$ python -q
>>> import numpy as np
>>> np.set_printoptions(precision=4, suppress=True, linewidth=200)
>>> W0 = np.array([[1, 0, 0], [1, 1, 0], [0, 0, 1]])
>>> print(W0)
[[1 0 0]
 [1 1 0]
 [0 0 1]]
>>> print(round(np.linalg.det(W0), 4))
1.0
>>> print(np.sort(np.abs(np.linalg.eigvals(W0))))
[1. 1. 1.]
>>> print(np.linalg.matrix_power(W0, 2))
[[1 0 0]
 [2 1 0]
 [0 0 1]]
>>> print((W0 + W0.T) / 2)
[[1.  0.5 0. ]
 [0.5 1.  0. ]
 [0.  0.  1. ]]
>>> print(np.trace(W0))
3
>>> print(np.round(np.linalg.det(2 * W0), 4), round(np.linalg.det(W0), 4))
8.0 1.0
>>> print(np.einsum("ii->", W0))
3
>>> print(round(np.linalg.det(W0[::-1]), 4))
-1.0
>>> print(np.linalg.eigvals(W0))
[1. 1. 1.]
>>> B = W0 / np.sqrt((W0 ** 2).mean(axis=1, keepdims=True))
>>> print(np.linalg.matrix_rank(B) == np.linalg.matrix_rank(W0))
True
>>> print(np.linalg.matrix_rank(W0 - W0.mean(axis=1, keepdims=True)))
2
>>> print(np.linalg.norm(B, axis=1))
[1.7321 1.7321 1.7321]
>>> K = np.array([[0, 2, 3, -3], [0, 0, 3, 0], [0, 0, 0, 0], [0, 0, 0, 0]])
>>> print(K)
[[ 0  2  3 -3]
 [ 0  0  3  0]
 [ 0  0  0  0]
 [ 0  0  0  0]]
>>> hat = np.triu(np.array([[1, 1, 6, 3], [3, 3, 1, 4], [3, 9, 4, 5], [8, 8, 3, 7]]), 1) + np.eye(4)
>>> B = hat @ K @ np.linalg.inv(hat)
>>> print(hat @ K - K @ hat)
[[  0.   0.   1. -23.]
 [  0.   0.   0. -15.]
 [  0.   0.   0.   0.]
 [  0.   0.   0.   0.]]
>>> print(np.poly(B))
[1. 0. 0. 0. 0.]
>>> print(np.trace(B), np.trace(K))
0.0 0
>>> E = np.load("layer10.npy")
>>> print(E)
[[0.2857 0.1429 0.2143 0.3571]
 [0.3333 0.6667 0.     0.    ]
 [0.25   0.5    0.125  0.125 ]
 [0.0714 0.2143 0.3571 0.3571]]
>>> # row-stochastic, so 1 is an eigenvalue
>>> rng = np.random.default_rng(63263)
>>> z = rng.permutation(4)
>>> print(z)
[0 2 3 1]
>>> B = E[z][:, z]
>>> print(np.diag(B))
[0.2857 0.125  0.3571 0.6667]
>>> print(np.allclose(B, E))
False
>>> print(round(np.trace(E), 4))
1.4345
>>> print(np.allclose(E, E.T))
False
>>> print((E + E.T) / 2)
[[0.2857 0.2381 0.2321 0.2143]
 [0.2381 0.6667 0.25   0.1071]
 [0.2321 0.25   0.125  0.2411]
 [0.2143 0.1071 0.2411 0.3571]]
>>> print(np.round(np.linalg.det(E), 4))
0.0004
>>> print(np.allclose(E @ E.T, E.T @ E))
False
>>> print(np.abs(np.linalg.svd(E)[2][-1]))
[0.3787 0.1924 0.6583 0.6214]
>>> print(np.argsort(-np.linalg.norm(E, axis=0).round(6), kind="stable")[:3])
[1 3 0]
>>> print(np.linalg.matrix_rank(E, rtol=0.1))
3
>>> print(round(np.log10(np.linalg.cond(E))))
2
